>>> import numpy as np
>>> from numpy import linalg as LA
>>> np.set_printoptions(precision=3, suppress=True, linewidth=120, legacy="1.25")
>>> X = np.load("layer17.npy")
>>> X
array([[0, 0, 1, 1, 0, 1],
       [0, 0, 1, 1, 0, 0],
       [1, 1, 0, 1, 1, 0],
       [1, 1, 1, 0, 0, 0],
       [0, 0, 1, 0, 0, 1],
       [1, 0, 0, 0, 1, 0]])
>>> np.trace(X @ X @ X) // 6
2
>>> X @ X
array([[3, 2, 1, 1, 2, 0],
       [2, 2, 1, 1, 1, 0],
       [1, 1, 4, 2, 0, 2],
       [1, 1, 2, 3, 1, 1],
       [2, 1, 0, 1, 2, 0],
       [0, 0, 2, 1, 0, 2]])
>>> X.sum(axis=0)
array([3, 2, 4, 3, 2, 2])
>>> L = np.diag(X.sum(axis=1)) - X
>>> LA.matrix_rank(L)
5
>>> np.round(LA.eigvalsh(L), 3) + 0
array([0.   , 1.109, 2.295, 3.   , 4.317, 5.278])
>>> F = np.load("run4.npy")
>>> F
array([[-1.6,  0.5,  1. , -0.8,  0.1],
       [ 0.6, -0.7, -1.7,  1.4,  0.7],
       [-0.2,  1.3, -0.6,  1.4,  1.3],
       [ 0. , -0.5,  0.9, -1.5, -0.3],
       [ 0. , -0.8, -1. , -1. , -1.2],
       [-1.3, -0.4,  1.2,  0.1, -1.4],
       [-0.8, -0.7, -0.8, -0.4,  0.4],
       [-0.4, -0.4,  1.3, -0.4, -0.7],
       [-0.8,  1. , -1.7, -0.2,  1.6],
       [ 0.2,  1. , -1.1,  0.9,  0.9],
       [-0.1,  0.4,  0.2,  0.3, -1. ],
       [ 1.2,  2.1,  1.2,  1.5,  2.7],
       [ 1.1,  0.5,  1.1,  0.8,  1.8],
       [-0.7, -0.1, -1.1, -0.5, -0.3],
       [-0.6, -1. , -0.6,  0.9, -1.7],
       [ 0.4,  0.8, -1.1,  0.2,  0.4],
       [-0.8, -1.5, -2.1,  2.1, -0.5],
       [-0.8,  1.7,  0.5,  1.1,  1.4],
       [ 0.4,  0.6,  0.7,  1.5,  0.9],
       [ 0.2,  0.2, -1. , -0.1,  0.2],
       [ 0.2,  3.6, -0.1, -0.1, -0.8],
       [ 0.6,  0.9,  0.5, -0.3, -2.8],
       [ 1.6, -1.4,  0.1, -0.3, -0.3],
       [-1.3,  0.7,  0.3,  0.6, -1.3],
       [ 1.8, -1.4,  1.4,  2.3, -0.4],
       [ 0.5,  0. ,  1.5,  0.9, -0.3],
       [ 0. , -1.2, -0.2, -0.9, -0.2],
       [ 0.2,  0.6, -0.4, -0.7, -0.1],
       [-0.5, -0.9, -1.1,  1.1,  1.2],
       [ 0.8, -0.6, -1.2, -0.7, -1.2]])
>>> vec = np.array([0, 4, 4, 5, 4])
>>> y = F @ vec
>>> np.round(LA.solve(F.T @ F, F.T @ y), 3) + 0
array([0., 4., 4., 5., 4.])
>>> np.round(LA.pinv(F) @ F, 3) + 0
array([[1., 0., 0., 0., 0.],
       [0., 1., 0., 0., 0.],
       [0., 0., 1., 0., 0.],
       [0., 0., 0., 1., 0.],
       [0., 0., 0., 0., 1.]])
>>> rng = np.random.default_rng(810)
>>> y = y + 0.02 * rng.normal(size=30)
>>> y
array([  2.396,   0.186,  15.005,  -7.115, -16.966,  -1.883,  -6.381,  -1.22 ,   2.571,   7.703,  -0.112,  31.495,
        17.58 ,  -8.492,  -8.664,   1.406,  -5.879,  19.866,  16.311,  -2.901,  10.288,  -7.092,  -7.869,   1.807,
         9.97 ,   9.283, -10.873,  -3.153,   2.31 , -15.508])
>>> c, *_ = LA.lstsq(F, y)
>>> c
array([0.003, 3.991, 4.   , 5.009, 3.993])
>>> np.round(F.T @ (y - F @ c), 3) + 0
array([0., 0., 0., 0., 0.])
>>> c.round()
array([0., 4., 4., 5., 4.])
